In [1]: import numpy as np

In [2]: from numpy import linalg as LA

In [3]: np.set_printoptions(precision=2, suppress=True, linewidth=120, sign=" ")

In [4]: X = np.array([[-2.0, 0.0, -1.0, -2.0],
   ...:     [-1.0, -1.0, -2.0, -3.0],
   ...:     [-4.0, 2.0, 1.0, 0.0],
   ...:     [2.0, 0.0, 1.0, 2.0]])

In [5]: rng = np.random.default_rng(8846)

In [6]: other = X + rng.integers(-2, 3, (4, 2)) @ rng.integers(-2, 3, (2, 4))

In [7]: print(other)
[[-4.  2. -3. -3.]
 [-1. -2. -1.  0.]
 [ 0.  0.  3. -4.]
 [ 4. -1.  2.  0.]]

In [8]: print(np.round(LA.svd(other - X, compute_uv=False), 2) + 0)
[ 7.44  4.32  0.    0.  ]

In [9]: print(LA.matrix_rank(other - X, tol=1e-8))
2

In [10]: print(np.abs(other - X).sum(axis=1))
[  7.   5.  12.   6.]

In [11]: print(other - X)
[[-2.  2. -2. -1.]
 [ 0. -1.  1.  3.]
 [ 4. -2.  2. -4.]
 [ 2. -1.  1. -2.]]

In [12]: labels = rng.permutation(4)

In [13]: print(labels)
[ 0  2  3  1]

In [14]: other = X[labels][:, labels]

In [15]: print(np.round(np.sort(np.abs(LA.eigvals(other))), 2) + 0)
[ 0.  0.  1.  1.]

In [16]: print(np.diag(other))
[-2.  1.  2. -1.]

In [17]: print(np.allclose(other, X))
False

In [18]: print(round(float(LA.det(other)), 2), np.round(LA.det(X[labels]), 2))
0.0 -0.0

In [19]: print(np.round(LA.det(X[::-1]), 2))
-0.0

In [20]: print(round(float(LA.det(2 * X)), 2), round(float(LA.det(X)), 2))
0.0 0.0

In [21]: print(np.einsum("ii->", X))
0.0

In [22]: U, sv, vt = LA.svd(X)

In [23]: evecs = vt[:(sv > 1e-8).sum()]

In [24]: vec = X[0] + 3 * X[2] + rng.integers(2) * np.eye(4)[3]

In [25]: print(vec)
[-14.   6.   2.  -1.]

In [26]: print(np.diag(evecs.T @ evecs))
[ 0.83  0.26  0.31  0.6 ]

In [27]: print(round(LA.norm(vec - evecs.T @ evecs @ vec), 2))
0.63

In [28]: P = np.triu(np.array([[4, 3, 4, 9], [8, -5, 6, -4], [3, -5, 1, -3], [9, -7, 1, 8]]), 1) + np.eye(4)

In [29]: other = P @ X @ LA.inv(P)

In [30]: print(LA.matrix_rank(other))
2

In [31]: print(other)
[[  -3.   14.  -66. -108.]
 [ -33.  110. -528. -858.]
 [ -10.   32. -154. -250.]
 [   2.   -6.   29.   47.]]

In [32]: print(np.round(np.poly(other), 2) + 0)
[ 1.  0. -1.  0.  0.]

In [33]: print(np.trace(other), np.trace(X))
0.0 0.0
